In [1]: import numpy as np

In [2]: np.set_printoptions(precision=1, suppress=True, linewidth=120, floatmode="fixed")

In [3]: M = np.load("case17.npy")

In [4]: M
Out[4]: 
array([[2, 4, 3, 2, 2],
       [4, 0, 1, 0, 4],
       [3, 1, 0, 3, 4],
       [2, 0, 3, 2, 3],
       [2, 4, 4, 3, 4]])

In [5]: proj = np.triu(np.array([[0, 4, -5, -3, 5],
   ...:     [0, -4, -5, 5, 5],
   ...:     [2, -5, -4, -3, 5],
   ...:     [-3, -5, -3, -3, -1],
   ...:     [0, 0, 2, -4, 4]]), 1) + np.eye(5)

In [6]: A2 = proj @ M @ np.linalg.inv(proj)

In [7]: np.trace(A2), np.trace(M)
Out[7]: (np.float64(8.0), np.int64(8))

In [8]: np.linalg.matrix_rank(A2)
Out[8]: np.int64(5)

In [9]: np.poly(A2)
Out[9]: array([   1.0,   -8.0,  -64.0,   66.0,  302.0, -218.0])

In [10]: q, vecs = np.linalg.qr(M[:, :1])[0], np.linalg.qr(M[:, 1:])[0]

In [11]: sv = np.linalg.svd(q.T @ vecs, compute_uv=False)

In [12]: sv
Out[12]: array([1.0])

In [13]: np.degrees(np.arccos(sv.clip(0, 1)))
Out[13]: array([10.1])

In [14]: feats = np.load("a.npy")

In [15]: feats
Out[15]: 
array([[ 5.3, -9.0,  6.0],
       [-1.0,  5.3,  3.0],
       [ 5.0, -9.0,  6.3]])

In [16]: f = np.array([-3, 3, 1])

In [17]: A2 = feats + np.outer(f, np.eye(3)[2])

In [18]: A2
Out[18]: 
array([[ 5.3, -9.0,  3.0],
       [-1.0,  5.3,  6.0],
       [ 5.0, -9.0,  7.3]])

In [19]: K = np.array([[4, 5, 0, 4, -5, 3],
    ...:     [3, 4, 5, 0, 4, -5],
    ...:     [-5, 3, 4, 5, 0, 4],
    ...:     [4, -5, 3, 4, 5, 0],
    ...:     [0, 4, -5, 3, 4, 5],
    ...:     [5, 0, 4, -5, 3, 4]])

In [20]: A2 = K / np.linalg.norm(K, axis=1, keepdims=True)

In [21]: G = A2 @ A2.T

In [22]: (np.abs(G) > 0.9).astype(int)
Out[22]: 
array([[1, 0, 0, 0, 0, 0],
       [0, 1, 0, 0, 0, 0],
       [0, 0, 1, 0, 0, 0],
       [0, 0, 0, 1, 0, 0],
       [0, 0, 0, 0, 1, 0],
       [0, 0, 0, 0, 0, 1]])

In [23]: G.round(1) + 0
Out[23]: 
array([[ 1.0,  0.0,  0.3, -0.2,  0.3,  0.0],
       [ 0.0,  1.0,  0.0,  0.3, -0.2,  0.3],
       [ 0.3,  0.0,  1.0,  0.0,  0.3, -0.2],
       [-0.2,  0.3,  0.0,  1.0,  0.0,  0.3],
       [ 0.3, -0.2,  0.3,  0.0,  1.0,  0.0],
       [ 0.0,  0.3, -0.2,  0.3,  0.0,  1.0]])

In [24]: np.linalg.norm(A2, axis=1)
Out[24]: array([1.0, 1.0, 1.0, 1.0, 1.0, 1.0])

In [25]: np.argwhere(np.triu(np.abs(G) > 0.95, 1))
Out[25]: array([], shape=(0, 2), dtype=int64)

In [26]: rng = np.random.default_rng(69)

In [27]: idx = rng.permutation(6)

In [28]: A2 = K[:, idx] * rng.choice([-1, 1], 6)

In [29]: A2
Out[29]: 
array([[-5,  4, -5, -3,  4,  0],
       [-4,  3,  4,  5,  0,  5],
       [-3, -5,  0, -4,  5,  4],
       [ 5,  4,  5,  0,  4,  3],
       [-4,  0,  4, -5,  3, -5],
       [ 0,  5,  3, -4, -5,  4]])

In [30]: left, _, Vt = np.linalg.svd(K.T @ A2)

In [31]: idx
Out[31]: array([1, 0, 4, 5, 3, 2])

In [32]: A2 = np.array([[-4, 4], [-2, -1], [-2, 4], [5, 0], [-5, 3], [-2, 5]])

In [33]: np.einsum("ij,ij->i", K, K)
Out[33]: array([91, 91, 91, 91, 91, 91])

In [34]: K @ A2
Out[34]: 
array([[ 13,  11],
       [-40,  15],
       [ 23,  13],
       [-17,  48],
       [-13,  13],
       [-76,  65]])

In [35]: A2.T @ K.T
Out[35]: 
array([[ 13, -40,  23, -17, -13, -76],
       [ 11,  15,  13,  48,  13,  65]])

In [36]: np.einsum("ik,kj->ji", K, A2)
Out[36]: 
array([[ 13, -40,  23, -17, -13, -76],
       [ 11,  15,  13,  48,  13,  65]])

In [37]: np.einsum("ik,kj->ij", K, A2)
Out[37]: 
array([[ 13,  11],
       [-40,  15],
       [ 23,  13],
       [-17,  48],
       [-13,  13],
       [-76,  65]])

In [38]: x0 = np.array([5, 2, 4, 4, 4, 0])

In [39]: target = K @ x0

In [40]: beta, lr = np.zeros(6), 1 / np.linalg.norm(K, 2) ** 2

In [41]: for i in range(30):
    ...:     beta -= lr * K.T @ (K @ beta - target)
    ...:     if i % 10 == 0: print(i, round(np.linalg.norm(K @ beta - target), 1))
    ...: 
0 28.2
10 0.4
20 0.0

In [42]: beta.round(1) + 0
Out[42]: array([5.0, 2.0, 4.0, 4.0, 4.0, 0.0])

In [43]: round(np.linalg.cond(K), 1)
Out[43]: np.float64(1.9)

In [44]: A2 = K[0, 0] * K[1:] - np.outer(K[1:, 0], K[0])

In [45]: A2
Out[45]: 
array([[  0,   1,  20, -12,  31, -29],
       [  0,  37,  16,  40, -25,  31],
       [  0, -40,  12,   0,  40, -12],
       [  0,  16, -20,  12,  16,  20],
       [  0, -25,  16, -40,  37,   1]])

In [46]: np.linalg.matrix_rank(A2), np.linalg.matrix_rank(K)
Out[46]: (np.int64(5), np.int64(6))

In [47]: np.flatnonzero(~A2.round(6).any(axis=1))
Out[47]: array([], dtype=int64)

In [48]: J = np.loadtxt("dump.csv", delimiter=",")

In [49]: J
Out[49]: 
array([[ 1.3, -0.4, -0.9],
       [-0.4,  2.9, -0.4],
       [-0.9, -0.4,  0.8]])

In [50]: round(np.linalg.norm(J, 2) / np.linalg.norm(J), 1)
Out[50]: np.float64(0.8)

In [51]: np.linalg.matrix_rank(J, rtol=0.1)
Out[51]: np.int64(2)

In [52]: F = np.array([[2, 0, 2, -3, 2, 0, -2],
    ...:     [-2, -1, -3, 3, 2, -3, 3],
    ...:     [-2, 2, 3, -2, -3, 1, -2],
    ...:     [-2, -3, 3, -2, -2, 2, 1],
    ...:     [-2, 3, 0, -3, 2, 3, 2]])

In [53]: F[-1] = F[0] + 5 * F[1]

In [54]: F
Out[54]: 
array([[  2,   0,   2,  -3,   2,   0,  -2],
       [ -2,  -1,  -3,   3,   2,  -3,   3],
       [ -2,   2,   3,  -2,  -3,   1,  -2],
       [ -2,  -3,   3,  -2,  -2,   2,   1],
       [ -8,  -5, -13,  12,  12, -15,  13]])

In [55]: left, sv, Vt = np.linalg.svd(K, full_matrices=False)

In [56]: np.cumsum(sv ** 2) / np.sum(sv ** 2)
Out[56]: array([0.3, 0.5, 0.7, 0.8, 0.9, 1.0])

In [57]: sv / sv[0]
Out[57]: array([1.0, 0.8, 0.7, 0.7, 0.5, 0.5])

In [58]: np.abs(Vt[0])
Out[58]: array([0.4, 0.4, 0.4, 0.4, 0.4, 0.4])

In [59]: np.round(Vt @ Vt.T, 1) + 0
Out[59]: 
array([[1.0, 0.0, 0.0, 0.0, 0.0, 0.0],
       [0.0, 1.0, 0.0, 0.0, 0.0, 0.0],
       [0.0, 0.0, 1.0, 0.0, 0.0, 0.0],
       [0.0, 0.0, 0.0, 1.0, 0.0, 0.0],
       [0.0, 0.0, 0.0, 0.0, 1.0, 0.0],
       [0.0, 0.0, 0.0, 0.0, 0.0, 1.0]])

In [60]: np.round(left.T @ left, 1) + 0
Out[60]: 
array([[1.0, 0.0, 0.0, 0.0, 0.0, 0.0],
       [0.0, 1.0, 0.0, 0.0, 0.0, 0.0],
       [0.0, 0.0, 1.0, 0.0, 0.0, 0.0],
       [0.0, 0.0, 0.0, 1.0, 0.0, 0.0],
       [0.0, 0.0, 0.0, 0.0, 1.0, 0.0],
       [0.0, 0.0, 0.0, 0.0, 0.0, 1.0]])

In [61]: x0 = np.array([0, 3, -3, -1, 0, -3, -3])

In [62]: np.sign((F @ x0).round(6))
Out[62]: array([ 1,  1,  1, -1,  1])

In [63]: F @ x0
Out[63]: array([  3,   3,   2, -25,  18])

In [64]: np.linalg.norm(F @ x0) <= np.linalg.norm(F, 2) * np.linalg.norm(x0) + 1e-9
Out[64]: np.True_

In [65]: (F @ x0).argmax()
Out[65]: np.int64(4)

In [66]: r = np.linalg.matrix_rank(F)

In [67]: r
Out[67]: np.int64(4)

In [68]: ns = np.linalg.svd(F)[2][r:].T

In [69]: np.round(ns @ ns.T, 1) + 0
Out[69]: 
array([[ 0.2,  0.0,  0.2,  0.0, -0.2, -0.3,  0.2],
       [ 0.0,  0.3,  0.1, -0.1,  0.1,  0.2,  0.4],
       [ 0.2,  0.1,  0.5,  0.4,  0.1, -0.1,  0.1],
       [ 0.0, -0.1,  0.4,  0.5,  0.1,  0.0, -0.2],
       [-0.2,  0.1,  0.1,  0.1,  0.3,  0.4,  0.0],
       [-0.3,  0.2, -0.1,  0.0,  0.4,  0.5,  0.0],
       [ 0.2,  0.4,  0.1, -0.2,  0.0,  0.0,  0.6]])

In [70]: [int(np.linalg.matrix_rank(np.delete(F, i, axis=0))) for i in range(5)]
Out[70]: [4, 4, 3, 3, 4]

In [71]: [int(np.linalg.matrix_rank(F[:i])) for i in range(1, len(F) + 1)]
Out[71]: [1, 2, 3, 4, 4]

In [72]: [int(np.linalg.matrix_rank(F[:, :j + 1])) for j in range(7)]
Out[72]: [1, 2, 3, 4, 4, 4, 4]

In [73]: np.linalg.matrix_rank(F.T @ F), np.linalg.matrix_rank(F @ F.T)
Out[73]: (np.int64(4), np.int64(4))

In [74]: np.allclose(F @ ns, 0)
Out[74]: True

In [75]: x0 = np.array([-6, 1, 3, 5, 0, -7, -4])

In [76]: h1 = np.maximum(F @ x0, 0)

In [77]: np.tanh(F @ x0)
Out[77]: array([-1.0,  1.0,  1.0, -1.0,  1.0])

In [78]: np.flatnonzero(h1 > 1e-9)
Out[78]: array([1, 2, 4])

In [79]: F * (h1 > 1e-9)[:, None]
Out[79]: 
array([[  0,   0,   0,   0,   0,   0,   0],
       [ -2,  -1,  -3,   3,   2,  -3,   3],
       [ -2,   2,   3,  -2,  -3,   1,  -2],
       [  0,   0,   0,   0,   0,   0,   0],
       [ -8,  -5, -13,  12,  12, -15,  13]])
